% python3 -q
>>> import numpy as np
>>> from numpy import linalg as LA
>>> np.set_printoptions(precision=1, suppress=True, linewidth=120)
>>> W0 = np.array([[4.3, -0.6, 0.5],
...     [-0.3, 0.1, 0.3],
...     [-1.7, -0.6, -1.3],
...     [7.2, -1.8, -0.1],
...     [2.0, -0.2, 0.5],
...     [-4.1, 0.2, -1.1],
...     [3.0, -1.9, -1.1],
...     [-2.1, 0.0, -0.3],
...     [-2.8, 1.2, 0.8],
...     [2.8, -1.8, -1.0],
...     [-2.2, 0.0, -0.6],
...     [-2.0, 0.1, -0.5],
...     [4.7, -1.4, -0.2],
...     [6.6, -1.1, 0.7],
...     [1.6, 0.6, 1.2],
...     [4.2, 0.3, 1.4],
...     [-4.0, 0.2, -1.0],
...     [-2.0, 0.1, -0.4],
...     [-0.6, 1.2, 1.1],
...     [1.8, 0.3, 0.9],
...     [-2.6, 1.2, 0.8]])
>>> # column 0 dominates
>>> Xc = W0 - W0.mean(axis=0)
>>> left, sig, Vh = LA.svd(Xc, full_matrices=False)
>>> np.searchsorted(np.cumsum(sig ** 2) / (sig ** 2).sum(), 0.9) + 1
np.int64(1)
>>> np.round(sig ** 2 / (sig ** 2).sum(), 1) + 0
array([0.9, 0.1, 0. ])
>>> np.abs(Vh[-1])
array([0.2, 0.7, 0.6])
>>> proj = W0 @ LA.solve(W0.T @ W0, W0.T)
>>> np.round(LA.eigvalsh(proj), 1) + 0
array([0., 0., 0., 0., 0., 0., 0., 0., 0., 0., 0., 0., 0., 0., 0., 0., 0., 0., 1., 1., 1.])
>>> J = np.load("test4.npy")
>>> J
array([[ 0,  5,  3,  1, -3,  1,  1, -3],
       [-5,  0, -3,  0, -3,  5,  0,  0],
       [-3,  3,  0, -2, -2, -3, -3, -2],
       [-1,  0,  2,  0,  1,  2,  1, -1],
       [ 3,  3,  2, -1,  0,  0,  3, -3],
       [-1, -5,  3, -2,  0,  0, -3,  2],
       [-1,  0,  3, -1, -3,  3,  0,  6],
       [ 3,  0,  2,  1,  3, -2, -6,  0]])
>>> rng = np.random.default_rng(478323)
>>> other = J + rng.integers(-2, 3, (8, 6)) @ rng.integers(-2, 3, (6, 8))
>>> print(other)
[[  1  -6   9   2  -7  -3   3  -5]
 [ -5   4   1  -6  -6   9   5  -1]
 [  2  16 -10   4   2  -8   2 -10]
 [  1   7  -5   4   5   0   1  -4]
 [  5   2   1   3   4   0  -1  -4]
 [  1 -11   4   0  -2  -5   1  -3]
 [-10  -9   5  -8 -12  -1   1  11]
 [ 11   0  -3  13  10  -7  -7  -6]]
>>> other - J
array([[  1, -11,   6,   1,  -4,  -4,   2,  -2],
       [  0,   4,   4,  -6,  -3,   4,   5,  -1],
       [  5,  13, -10,   6,   4,  -5,   5,  -8],
       [  2,   7,  -7,   4,   4,  -2,   0,  -3],
       [  2,  -1,  -1,   4,   4,   0,  -4,  -1],
       [  2,  -6,   1,   2,  -2,  -5,   4,  -5],
       [ -9,  -9,   2,  -7,  -9,  -4,   1,   5],
       [  8,   0,  -5,  12,   7,  -5,  -1,  -6]])
>>> LA.matrix_rank(other - J, tol=1e-8)
np.int64(6)
>>> np.abs(other - J).sum(axis=1)
array([31, 27, 56, 29, 17, 27, 46, 44])
>>> np.round(LA.svd(other - J, compute_uv=False), 1) + 0
array([33.3, 19.4, 13.4, 10.4,  1.6,  1. ,  0. ,  0. ])
>>> x0 = np.array([1, -5, 2, -4, -4, -7, 6, -2])
>>> x0 @ J @ x0
np.int64(0)
>>> print(LA.svd(J, compute_uv=False))
[11.  11.   7.7  7.7  4.4  4.4  1.7  1.7]
>>> Q = LA.solve(np.eye(8) - J, np.eye(8) + J)
>>> np.round(Q @ Q.T, 1) + 0
array([[1., 0., 0., 0., 0., 0., 0., 0.],
       [0., 1., 0., 0., 0., 0., 0., 0.],
       [0., 0., 1., 0., 0., 0., 0., 0.],
       [0., 0., 0., 1., 0., 0., 0., 0.],
       [0., 0., 0., 0., 1., 0., 0., 0.],
       [0., 0., 0., 0., 0., 1., 0., 0.],
       [0., 0., 0., 0., 0., 0., 1., 0.],
       [0., 0., 0., 0., 0., 0., 0., 1.]])
>>> round(LA.det(Q), 1)
np.float64(1.0)
>>> K = np.loadtxt("data.csv", delimiter=",")
>>> K
array([[  2.2,  -2.5,  -1. ,   1.4,  -5.9],
       [ -0.9,  -3.1,   3.3,  -3. ,  -0.1],
       [  6.3, -12.8,   7. ,  -4.7,  -4.2],
       [  9. ,  -8.4,   2.2,   1.4,   1.2]])
>>> f = np.array([1, 0, 2])
>>> np.cross(K[2, :3], K[3, :3])
array([30.6, 49.1, 62.3])
>>> np.convolve(K[2], f)
array([  6.3, -12.8,  19.6, -30.3,   9.8,  -9.4,  -8.4])
>>> np.polyval(f, K[2])
array([ 41.7, 165.8,  51. ,  24.1,  19.6])
>>> np.array([np.convolve(row, f, "same") for row in K])
array([[ -2.5,   3.4,  -3.6,  -7.9,   2.8],
       [ -3.1,   1.5,  -9.2,   6.5,  -6. ],
       [-12.8,  19.6, -30.3,   9.8,  -9.4],
       [ -8.4,  20.2, -15.4,   5.6,   2.8]])
>>> round(float(K[1] @ K[3]), 1)
20.9
>>> round(LA.norm(K, 1), 1), np.round(LA.norm(K, np.inf), 1)
(np.float64(26.8), np.float64(35.0))
>>> LA.norm(K, axis=1).argmax()
np.int64(2)
>>> print(round(float(LA.norm(K[1] - K[3])), 1))
12.2
>>> other = np.array([[1, 1], [9, 9]])
>>> Z = np.kron(other, K)
>>> LA.matrix_rank(Z)
np.int64(4)
>>> np.round(LA.norm(Z, 2), 1), round(LA.norm(other, 2) * LA.norm(K, 2), 1)
(np.float64(265.7), np.float64(265.7))
>>> A = np.tril(np.array([[0, -5, -4, -4, 0],
...     [1, 4, -3, -3, -3],
...     [-4, -4, -1, 5, 4],
...     [-1, 5, 4, -2, 3],
...     [3, -1, 0, 0, -5]]), -1) + np.eye(5, dtype=int)
>>> A
array([[ 1,  0,  0,  0,  0],
       [ 1,  1,  0,  0,  0],
       [-4, -4,  1,  0,  0],
       [-1,  5,  4,  1,  0],
       [ 3, -1,  0,  0,  1]])
>>> # triangular
>>> other = LA.inv(A)
>>> other.round(1) + 0
array([[  1.,   0.,   0.,   0.,   0.],
       [ -1.,   1.,   0.,   0.,   0.],
       [  0.,   4.,   1.,   0.,   0.],
       [  6., -21.,  -4.,   1.,   0.],
       [ -4.,   1.,   0.,   0.,   1.]])
>>> np.round(LA.inv(other), 1) + 0
array([[ 1.,  0.,  0.,  0.,  0.],
       [ 1.,  1.,  0.,  0.,  0.],
       [-4., -4.,  1.,  0.,  0.],
       [-1.,  5.,  4.,  1.,  0.],
       [ 3., -1.,  0.,  0.,  1.]])
>>> np.round(LA.det(A) * other, 1) + 0
array([[  1.,   0.,   0.,   0.,   0.],
       [ -1.,   1.,   0.,   0.,   0.],
       [  0.,   4.,   1.,   0.,   0.],
       [  6., -21.,  -4.,   1.,   0.],
       [ -4.,   1.,   0.,   0.,   1.]])
>>> def softmax(z):
...     e = np.exp(z - z.max(axis=-1, keepdims=True))
...     return e / e.sum(axis=-1, keepdims=True)
... 
>>> softmax(A).sum(axis=1)
array([1., 1., 1., 1., 1.])
>>> np.round(softmax(A[4]), 1) + 0
array([0.8, 0. , 0. , 0. , 0.1])
>>> att = A @ A.T / np.sqrt(5)
>>> np.round(softmax(att), 1) + 0
array([[0.2, 0.2, 0. , 0.1, 0.5],
       [0.1, 0.2, 0. , 0.5, 0.2],
       [0. , 0. , 1. , 0. , 0. ],
       [0. , 0. , 0. , 1. , 0. ],
       [0. , 0. , 0. , 0. , 1. ]])
>>> softmax(att).round(6).argmax(axis=1)
array([4, 3, 2, 3, 4])
>>> cov = np.cov(W0, rowvar=False)
>>> cov
array([[12. , -2.2,  0.9],
       [-2.2,  0.9,  0.4],
       [ 0.9,  0.4,  0.7]])
>>> cov.shape
(3, 3)
>>> np.argwhere(np.triu(np.abs(np.corrcoef(W0.T)) > 0.8, 1))
array([], shape=(0, 2), dtype=int64)
>>> np.argsort(-W0.std(axis=0).round(6), kind="stable")
array([0, 1, 2])
>>> round(float(np.corrcoef(W0[:, 0], W0[:, 1])[0, 1]), 1)
-0.7
>>> A[1] @ A[2]
np.int64(-8)
>>> LA.norm(A, axis=1)
array([1. , 1.4, 5.7, 6.6, 3.3])
>>> print(LA.norm(A, axis=0))
[5.3 6.6 4.1 1.  1. ]
>>> X = np.loadtxt("case15.csv", delimiter=",")
>>> print(X)
[[0. 0. 0. 0. 0.]
 [0. 0. 1. 0. 0.]
 [0. 1. 0. 0. 0.]
 [0. 0. 0. 0. 1.]
 [0. 0. 0. 1. 0.]]
>>> # equal to its transpose
>>> vals, V = LA.eigh(X)
>>> np.unique(vals.round(6) + 0, return_counts=True)[1]
array([2, 1, 2])
>>> np.round(V.T @ X @ V, 1) + 0
array([[-1.,  0.,  0.,  0.,  0.],
       [ 0., -1.,  0.,  0.,  0.],
       [ 0.,  0.,  0.,  0.,  0.],
       [ 0.,  0.,  0.,  1.,  0.],
       [ 0.,  0.,  0.,  0.,  1.]])
>>> LA.eigvalsh(X @ X)
array([0., 1., 1., 1., 1.])
>>> vals.sum(), np.trace(X)
(np.float64(0.0), np.float64(0.0))
>>> (vals > 1e-8).sum(), (vals < -1e-8).sum()
(np.int64(2), np.int64(2))
>>> vals
array([-1., -1.,  0.,  1.,  1.])
>>> LA.svd(X, compute_uv=False)
array([1., 1., 1., 1., 0.])
